% python3 -q
>>> import numpy as np
>>> np.set_printoptions(precision=1, suppress=True, linewidth=140, legacy="1.25")
>>> K = np.loadtxt("run3.csv", delimiter=",")
>>> K.round(1) + 0
array([[-1.7,  2. , -2.9, -0.8],
       [-1.6,  2. , -2.9, -0.7],
       [ 0.3,  2. , -2.2,  0.6],
       [-1.1,  2. , -2.7, -0.4],
       [ 0.9,  2. , -2. ,  0.9],
       [-4. ,  2. , -3.7, -2.3],
       [-2.6,  2. , -3.2, -1.4],
       [-2.9,  2. , -3.3, -1.6],
       [-0.6,  2. , -2.5,  0. ],
       [-2. ,  2. , -3. , -1. ],
       [-0.4,  2. , -2.5,  0.1],
       [-5.6,  2. , -4.2, -3.4],
       [-4.5,  2. , -3.8, -2.7],
       [-4.2,  2. , -3.7, -2.5],
       [-4.5,  2. , -3.8, -2.6],
       [-6.7,  2. , -4.6, -4.1],
       [-5.8,  2. , -4.3, -3.5],
       [-2.3,  2. , -3.1, -1.2],
       [-0.7,  2. , -2.6, -0.1],
       [ 5.9,  2. , -0.4,  4.3]])
>>> [round(float(x), 1) for x in np.linalg.svd(K, compute_uv=False)[:3]]
[23.4, 9.1, 0.0]
>>> np.linalg.matrix_rank(K, rtol=0.1)
2
>>> r0 = np.array([2, 0, 0])
>>> np.convolve(K[13], r0)
array([-8.5,  4. , -7.5, -5. ,  0. ,  0. ])
>>> np.cross(K[13, :3], K[12, :3])
array([-0.2,  0.7,  0.6])
>>> M2 = np.array([[0, 1], [3, 3], [3, 2], [0, 1]])
>>> np.linalg.matrix_rank(np.vstack([K, M2.T]))
4
>>> M2 = np.array([[0], [3], [1]])
>>> mat = np.block([[np.zeros((3, 3)), M2], [M2.T, np.zeros((1, 1))]])
>>> mat
array([[0., 0., 0., 0.],
       [0., 0., 0., 3.],
       [0., 0., 0., 1.],
       [0., 3., 1., 0.]])
>>> round(float(np.linalg.eigvalsh(mat).min()), 1)
-3.2
>>> [round(float(np.linalg.det(mat[:i, :i])), 2) + 0 for i in range(1, 5)]
[0.0, 0.0, 0.0, 0.0]
>>> np.round(np.linalg.norm(mat, 2) / np.linalg.norm(mat), 1)
0.7
>>> np.flatnonzero(np.linalg.matrix_power((mat != 0) + (mat.T != 0) + np.eye(4), 4)[3])
array([1, 2, 3])
>>> (np.linalg.matrix_power((mat != 0) + (mat.T != 0) + np.eye(4), 4) > 0).astype(int)
array([[1, 0, 0, 0],
       [0, 1, 1, 1],
       [0, 1, 1, 1],
       [0, 1, 1, 1]])
>>> np.sort(np.linalg.eigvals(mat).real)
array([-3.2,  0. ,  0. ,  3.2])
>>> ev, vecs = np.linalg.eigh(mat)
>>> np.abs(vecs[:, -1]).round(6).argmax()
3
>>> np.round(vecs @ np.diag(ev) @ vecs.T, 1) + 0
array([[0., 0., 0., 0.],
       [0., 0., 0., 3.],
       [0., 0., 0., 1.],
       [0., 3., 1., 0.]])
>>> np.unique(ev.round(6) + 0, return_counts=True)[1]
array([1, 2, 1])
>>> np.abs(vecs[:, -1])
array([0. , 0.7, 0.2, 0.7])
>>> np.linalg.eigvalsh(mat + 5 * np.eye(4))
array([1.8, 5. , 5. , 8.2])
>>> np.round(vecs.T @ mat @ vecs, 1) + 0
array([[-3.2,  0. ,  0. ,  0. ],
       [ 0. ,  0. ,  0. ,  0. ],
       [ 0. ,  0. ,  0. ,  0. ],
       [ 0. ,  0. ,  0. ,  3.2]])
>>> np.round(vecs.T @ vecs, 1) + 0
array([[1., 0., 0., 0.],
       [0., 1., 0., 0.],
       [0., 0., 1., 0.],
       [0., 0., 0., 1.]])
>>> (ev > 1e-8).sum(), (ev < -1e-8).sum()
(1, 1)
>>> np.linalg.svd(mat, compute_uv=False)
array([3.2, 3.2, 0. , 0. ])
>>> J = np.array([[1, -4, 16, -64],
...     [1, -3, 9, -27],
...     [1, -2, 4, -8],
...     [1, -1, 1, -1],
...     [1, 0, 0, 0],
...     [1, 1, 1, 1],
...     [1, 2, 4, 8],
...     [1, 3, 9, 27],
...     [1, 4, 16, 64],
...     [1, 5, 25, 125]])
>>> J
array([[  1,  -4,  16, -64],
       [  1,  -3,   9, -27],
       [  1,  -2,   4,  -8],
       [  1,  -1,   1,  -1],
       [  1,   0,   0,   0],
       [  1,   1,   1,   1],
       [  1,   2,   4,   8],
       [  1,   3,   9,  27],
       [  1,   4,  16,  64],
       [  1,   5,  25, 125]])
>>> rng = np.random.default_rng(11)
>>> labels = rng.permutation(4)
>>> M2 = J[:, labels] * rng.choice([-1, 1], 4)
>>> M2
array([[  64,   -4,    1,   16],
       [  27,   -3,    1,    9],
       [   8,   -2,    1,    4],
       [   1,   -1,    1,    1],
       [   0,    0,    1,    0],
       [  -1,    1,    1,    1],
       [  -8,    2,    1,    4],
       [ -27,    3,    1,    9],
       [ -64,    4,    1,   16],
       [-125,    5,    1,   25]])
>>> U, _, Vt = np.linalg.svd(J.T @ M2)
>>> np.round(U @ Vt, 1) + 0
array([[ 0.,  0.,  1.,  0.],
       [ 0.,  1.,  0.,  0.],
       [ 0.,  0.,  0.,  1.],
       [-1.,  0.,  0.,  0.]])
>>> M2 = np.array([[0, -1, 2], [0, -2, -2], [-1, -3, 3], [-1, -2, 1]])
>>> np.einsum("ik,kj->ji", J, M2)
array([[  48,   18,    4,    0,    0,   -2,  -12,  -36,  -80, -150],
       [  87,   32,    7,    0,   -1,   -8,  -33,  -88, -185, -336],
       [  -6,    8,   10,    6,    2,    4,   18,   50,  106,  192]])
>>> np.linalg.matrix_rank(J @ M2)
3
>>> np.einsum("ij,ij->i", J, J)
array([ 4369,   820,    85,     4,     1,     4,    85,   820,  4369, 16276])
>>> np.linalg.matrix_rank(np.vstack([J, M2.T]))
4
>>> M2 = np.c_[J[:, :3] @ np.array([[-2, 2, -1], [0, 0, 0], [2, 0, -2]]), np.array([-5, 0, 0, -1, 9, 9, -2, 6, 4, -7])]
>>> M2
array([[ 30,   2, -33,  -5],
       [ 16,   2, -19,   0],
       [  6,   2,  -9,   0],
       [  0,   2,  -3,  -1],
       [ -2,   2,  -1,   9],
       [  0,   2,  -3,   9],
       [  6,   2,  -9,  -2],
       [ 16,   2, -19,   6],
       [ 30,   2, -33,   4],
       [ 48,   2, -51,  -7]])
>>> np.round(np.linalg.lstsq(J, M2[:, 0])[0], 1) + 0
array([-2.,  0.,  2.,  0.])
>>> np.allclose(M2[:-1].T @ np.linalg.lstsq(M2[:-1].T, M2[-1])[0], M2[-1])
True
>>> np.linalg.lstsq(M2[:-1].T, M2[-1])[2]
3
>>> np.unique(M2.round(6), axis=0).shape
(10, 4)
>>> r0 = np.array([3, 0, -1, 2, 1, 0, -1, -1, 2]) + 0.5
>>> X = np.eye(9) - 2 * np.outer(r0, r0) / (r0 @ r0)
>>> X.round(1) + 0
array([[ 0.1, -0.1,  0.1, -0.6, -0.4, -0.1,  0.1,  0.1, -0.6],
       [-0.1,  1. ,  0. , -0.1, -0.1,  0. ,  0. ,  0. , -0.1],
       [ 0.1,  0. ,  1. ,  0.1,  0.1,  0. ,  0. ,  0. ,  0.1],
       [-0.6, -0.1,  0.1,  0.6, -0.3, -0.1,  0.1,  0.1, -0.4],
       [-0.4, -0.1,  0.1, -0.3,  0.8, -0.1,  0.1,  0.1, -0.3],
       [-0.1,  0. ,  0. , -0.1, -0.1,  1. ,  0. ,  0. , -0.1],
       [ 0.1,  0. ,  0. ,  0.1,  0.1,  0. ,  1. ,  0. ,  0.1],
       [ 0.1,  0. ,  0. ,  0.1,  0.1,  0. ,  0. ,  1. ,  0.1],
       [-0.6, -0.1,  0.1, -0.4, -0.3, -0.1,  0.1,  0.1,  0.6]])
>>> M2 = X / np.linalg.norm(X, axis=1, keepdims=True)
>>> C2 = M2 @ M2.T
>>> np.linalg.norm(M2, axis=1)
array([1., 1., 1., 1., 1., 1., 1., 1., 1.])
>>> ev, vecs = np.linalg.eigh(X)
>>> x0 = np.array([-1, -1, 1, -2, -1, 2, 0, -2, 2])
>>> np.round(vecs * np.abs(ev) @ vecs.T, 1) + 0
array([[1., 0., 0., 0., 0., 0., 0., 0., 0.],
       [0., 1., 0., 0., 0., 0., 0., 0., 0.],
       [0., 0., 1., 0., 0., 0., 0., 0., 0.],
       [0., 0., 0., 1., 0., 0., 0., 0., 0.],
       [0., 0., 0., 0., 1., 0., 0., 0., 0.],
       [0., 0., 0., 0., 0., 1., 0., 0., 0.],
       [0., 0., 0., 0., 0., 0., 1., 0., 0.],
       [0., 0., 0., 0., 0., 0., 0., 1., 0.],
       [0., 0., 0., 0., 0., 0., 0., 0., 1.]])
>>> np.round(vecs * np.maximum(ev, 0) @ vecs.T, 1) + 0
array([[ 0.6, -0.1,  0.1, -0.3, -0.2, -0.1,  0.1,  0.1, -0.3],
       [-0.1,  1. ,  0. ,  0. ,  0. ,  0. ,  0. ,  0. ,  0. ],
       [ 0.1,  0. ,  1. ,  0. ,  0. ,  0. ,  0. ,  0. ,  0. ],
       [-0.3,  0. ,  0. ,  0.8, -0.1,  0. ,  0. ,  0. , -0.2],
       [-0.2,  0. ,  0. , -0.1,  0.9,  0. ,  0. ,  0. , -0.1],
       [-0.1,  0. ,  0. ,  0. ,  0. ,  1. ,  0. ,  0. ,  0. ],
       [ 0.1,  0. ,  0. ,  0. ,  0. ,  0. ,  1. ,  0. ,  0. ],
       [ 0.1,  0. ,  0. ,  0. ,  0. ,  0. ,  0. ,  1. ,  0. ],
       [-0.3,  0. ,  0. , -0.2, -0.1,  0. ,  0. ,  0. ,  0.8]])
>>> ev, vecs = np.linalg.eigh(X)
>>> (ev > 1e-8).sum(), (ev < -1e-8).sum()
(8, 1)
>>> round(float(ev.sum()), 1), round(np.trace(X), 1)
(7.0, 7.0)
>>> np.round(vecs.T @ X @ vecs, 1) + 0
array([[-1.,  0.,  0.,  0.,  0.,  0.,  0.,  0.,  0.],
       [ 0.,  1.,  0.,  0.,  0.,  0.,  0.,  0.,  0.],
       [ 0.,  0.,  1.,  0.,  0.,  0.,  0.,  0.,  0.],
       [ 0.,  0.,  0.,  1.,  0.,  0.,  0.,  0.,  0.],
       [ 0.,  0.,  0.,  0.,  1.,  0.,  0.,  0.,  0.],
       [ 0.,  0.,  0.,  0.,  0.,  1.,  0.,  0.,  0.],
       [ 0.,  0.,  0.,  0.,  0.,  0.,  1.,  0.,  0.],
       [ 0.,  0.,  0.,  0.,  0.,  0.,  0.,  1.,  0.],
       [ 0.,  0.,  0.,  0.,  0.,  0.,  0.,  0.,  1.]])
>>> np.unique(ev.round(6) + 0, return_counts=True)[1]
array([1, 8])
>>> np.linalg.svd(X, compute_uv=False)
array([1., 1., 1., 1., 1., 1., 1., 1., 1.])
>>> np.linalg.eigvalsh(X @ X)
array([1., 1., 1., 1., 1., 1., 1., 1., 1.])
>>> x0 = np.array([4, 5, 4, 2, 1, 4, 2, 5, 3])
>>> y = X @ x0
>>> coef, lr = np.zeros(9), 1 / np.linalg.norm(X, 2) ** 2
>>> for i in range(10):
...     coef -= lr * X.T @ (X @ coef - y)
...     if i % 2 == 0: print(i, round(np.linalg.norm(X @ coef - y), 1))
... 
0 0.0
2 0.0
4 0.0
6 0.0
8 0.0
>>> round(float(np.linalg.cond(X)), 1)
1.0
>>> coef
array([4., 5., 4., 2., 1., 4., 2., 5., 3.])
>>> arr = np.loadtxt("data.csv", delimiter=",")
>>> arr
array([[ 3.,  3.,  0.,  1.,  3.,  0.,  2.,  2.],
       [ 5.,  5.,  3.,  1.,  5.,  0.,  3.,  5.],
       [ 5.,  6.,  4.,  1.,  8.,  0.,  5.,  8.],
       [ 7.,  8.,  7.,  4.,  8.,  0.,  6.,  9.],
       [ 8.,  8.,  8.,  7., 11.,  3.,  6., 12.],
       [ 8.,  8., 10.,  8., 12.,  6.,  9., 13.],
       [10., 11., 13., 11., 12.,  6.,  9., 14.],
       [13., 11., 15., 14., 13.,  9.,  9., 16.],
       [13., 11., 17., 17., 13., 12., 12., 18.],
       [16., 11., 17., 18., 13., 12., 13., 19.],
       [16., 13., 18., 21., 13., 13., 15., 20.],
       [16., 16., 21., 24., 16., 13., 18., 21.],
       [16., 19., 23., 27., 17., 15., 20., 21.],
       [17., 19., 26., 29., 18., 18., 21., 21.],
       [20., 20., 27., 30., 18., 21., 22., 21.],
       [21., 22., 30., 30., 20., 22., 25., 22.],
       [22., 25., 33., 30., 22., 25., 27., 24.],
       [22., 26., 35., 30., 24., 26., 28., 27.],
       [24., 27., 36., 31., 27., 26., 30., 30.],
       [26., 27., 37., 32., 29., 27., 33., 30.],
       [27., 30., 37., 33., 32., 27., 33., 30.],
       [30., 30., 39., 33., 32., 28., 36., 32.],
       [30., 33., 42., 33., 35., 29., 37., 33.],
       [32., 33., 42., 35., 36., 30., 40., 36.],
       [32., 34., 44., 37., 39., 30., 42., 37.],
       [32., 37., 47., 40., 40., 30., 42., 37.],
       [35., 38., 49., 41., 42., 30., 45., 37.],
       [36., 41., 52., 42., 43., 32., 47., 38.],
       [39., 41., 54., 43., 46., 32., 50., 38.],
       [41., 42., 56., 45., 46., 34., 51., 40.],
       [42., 43., 56., 48., 46., 37., 54., 41.],
       [45., 45., 56., 49., 49., 40., 55., 41.],
       [47., 45., 58., 51., 50., 41., 56., 41.],
       [49., 46., 60., 51., 52., 44., 59., 43.],
       [51., 47., 61., 52., 53., 44., 60., 44.],
       [54., 48., 64., 53., 56., 46., 61., 47.],
       [55., 48., 67., 56., 58., 49., 62., 50.],
       [55., 50., 68., 59., 58., 50., 63., 50.],
       [58., 52., 68., 62., 59., 50., 66., 52.],
       [58., 53., 68., 65., 59., 52., 68., 53.]])
>>> T = arr.reshape(40, 2, -1)
>>> np.swapaxes(T, 1, 2)[2]
array([[5., 8.],
       [6., 0.],
       [4., 5.],
       [1., 8.]])
>>> np.einsum("ihd,jhd->hij", T, T).shape
(2, 40, 40)
>>> U, sig, Vt = np.linalg.svd(arr)
>>> sig
array([629.8,  25.5,  21.1,  14.7,  10.5,   6.3,   5.4,   4.7])
>>> M2 = U[:, :1] @ np.diag(sig[:1]) @ Vt[:1]
>>> round(float(np.abs(arr - M2).max()), 1)
6.8
>>> round(float(np.linalg.norm(arr - M2, 2)), 1), round(sig[1], 1)
(25.5, 25.5)
>>> E = np.loadtxt("a.csv", delimiter=",")
>>> E
array([[-3. ,  1.8, -0.1,  0.7],
       [ 0.1,  3.3,  6.7,  1.4],
       [-2.4,  2.2, -0.7, -1.1],
       [-2.6, -5.7, -1.3, -4.2],
       [ 0.2,  6.8, -3.5, -5.5],
       [-2.6,  2.9, -3. , -1.9],
       [ 3.8,  5.8,  1.5, -2.1],
       [-3.1,  0.9, -0.8, -1.7],
       [-2.3, -1.4, -2.1, -1.6],
       [-5.1, -4.7,  4.5,  1.5],
       [ 2.1,  5.6, -0.1, -4.2],
       [ 1. ,  2.3, -0.4,  0.1],
       [-1.2,  0.1,  0.5, -2. ],
       [ 1.9, -2.4,  0.5, -1.4],
       [ 1.2,  4.2, -0.4, -1.2],
       [-4.3,  0.3, -0.3, -2. ],
       [-1.8, -3.2,  3.1, -2.8],
       [ 1. ,  4. , -2.4,  2.4],
       [-1.1,  2.1,  2.4, -1.9],
       [ 0.3,  0.7,  1.8,  1.5],
       [ 2. ,  0.9, -5.3, -0.9],
       [-0.3, -5.2,  3.9, -3.8],
       [ 1.8, -0.7,  0.8,  0.5],
       [-2.9, -2.7, -1.5, -2.1],
       [-1.4,  0.6,  1.6, -2.7],
       [ 0.3, -1.3, -4.2, -5.2],
       [-3. , -4.8,  0.5, -3.3],
       [-0.2, -0.6,  0.3, -2.9],
       [ 4.7,  1.2, -1.7, -2.9],
       [-3.4,  2.2, -3.4, -0.7],
       [-2. ,  3.6, -1.6,  1.5],
       [ 0.5, -3. , -7. ,  0.4],
       [-1.8, -4.1,  0.3, -5.2],
       [-0.1, -0.7,  1.1,  1.5],
       [-0.2,  1.1, -1.3,  0.4],
       [-1. , -3. , -1.3, -1.1],
       [ 1.7,  0.3, -0.3,  2.4],
       [ 3.2,  1.5, -2. ,  0.3]])
>>> Xs = E - E.mean(axis=0)
>>> U, sig, Vt = np.linalg.svd(Xs, full_matrices=False)
>>> np.abs(U[:, 0]).argmax()
9
>>> sig
array([20.9, 16. , 12.5, 12. ])
>>> np.round(np.abs(Vt[-1]), 1) + 0
array([0.8, 0.4, 0. , 0.4])
>>> r0, g = arr[27], arr[39]
>>> r0 @ r0
13971.0
>>> p = (r0 @ g) / (r0 @ r0) * r0
>>> np.outer(r0, g)
array([[2088., 1908., 2448., 2340., 2124., 1872., 2448., 1908.],
       [2378., 2173., 2788., 2665., 2419., 2132., 2788., 2173.],
       [3016., 2756., 3536., 3380., 3068., 2704., 3536., 2756.],
       [2436., 2226., 2856., 2730., 2478., 2184., 2856., 2226.],
       [2494., 2279., 2924., 2795., 2537., 2236., 2924., 2279.],
       [1856., 1696., 2176., 2080., 1888., 1664., 2176., 1696.],
       [2726., 2491., 3196., 3055., 2773., 2444., 3196., 2491.],
       [2204., 2014., 2584., 2470., 2242., 1976., 2584., 2014.]])
>>> g - p
array([ 6.6, -5.5, -6.2,  5.1, -2.4,  6.3,  0.9, -1.2])
>>> np.linalg.matrix_rank(np.outer(r0, g))
1
>>> round((g - p) @ r0, 1)
0.0
>>> p
array([51.4, 58.5, 74.2, 59.9, 61.4, 45.7, 67.1, 54.2])
>>> data = np.loadtxt("case0.csv", delimiter=",")
>>> data
array([[ 2.,  1.,  3.,  2.,  3.,  1.,  2.,  0.],
       [ 5.,  2.,  5.,  5.,  5.,  3.,  4.,  1.],
       [ 7.,  5.,  5.,  8.,  6.,  4.,  4.,  3.],
       [ 8.,  5.,  7.,  8.,  9.,  6.,  5.,  3.],
       [ 9.,  6.,  8., 11.,  9.,  8.,  7.,  3.],
       [10.,  6., 10., 11.,  9., 10., 10.,  5.],
       [13.,  6., 13., 13.,  9., 11., 13.,  8.],
       [15.,  8., 13., 15., 11., 11., 15.,  8.],
       [15., 11., 15., 15., 14., 14., 17.,  9.],
       [18., 12., 16., 18., 16., 17., 20.,  9.],
       [19., 14., 16., 19., 17., 19., 21., 11.],
       [19., 15., 19., 21., 17., 21., 21., 11.]])
>>> M2 = np.c_[data[:, :1] @ np.array([[3]]), np.array([0, 2, -2, 1, 2, -2, 3, 0, 3, -3, 2, -1])]
>>> M2
array([[ 6.,  0.],
       [15.,  2.],
       [21., -2.],
       [24.,  1.],
       [27.,  2.],
       [30., -2.],
       [39.,  3.],
       [45.,  0.],
       [45.,  3.],
       [54., -3.],
       [57.,  2.],
       [57., -1.]])
>>> np.round(np.linalg.norm(M2 - data @ np.linalg.lstsq(data, M2)[0], axis=0), 1) + 0
array([0. , 5.5])
>>> np.round(np.linalg.lstsq(data, M2[:, 0])[0], 1) + 0
array([3., 0., 0., 0., 0., 0., 0., 0.])
>>> np.linalg.norm(np.linalg.qr(data)[0].T @ M2, axis=0) ** 2 / ((M2 ** 2).sum(axis=0) + 1e-12)
array([1. , 0.4])
>>> np.linalg.matrix_rank(M2)
2
>>> np.linalg.matrix_rank(np.c_[data, M2])
9
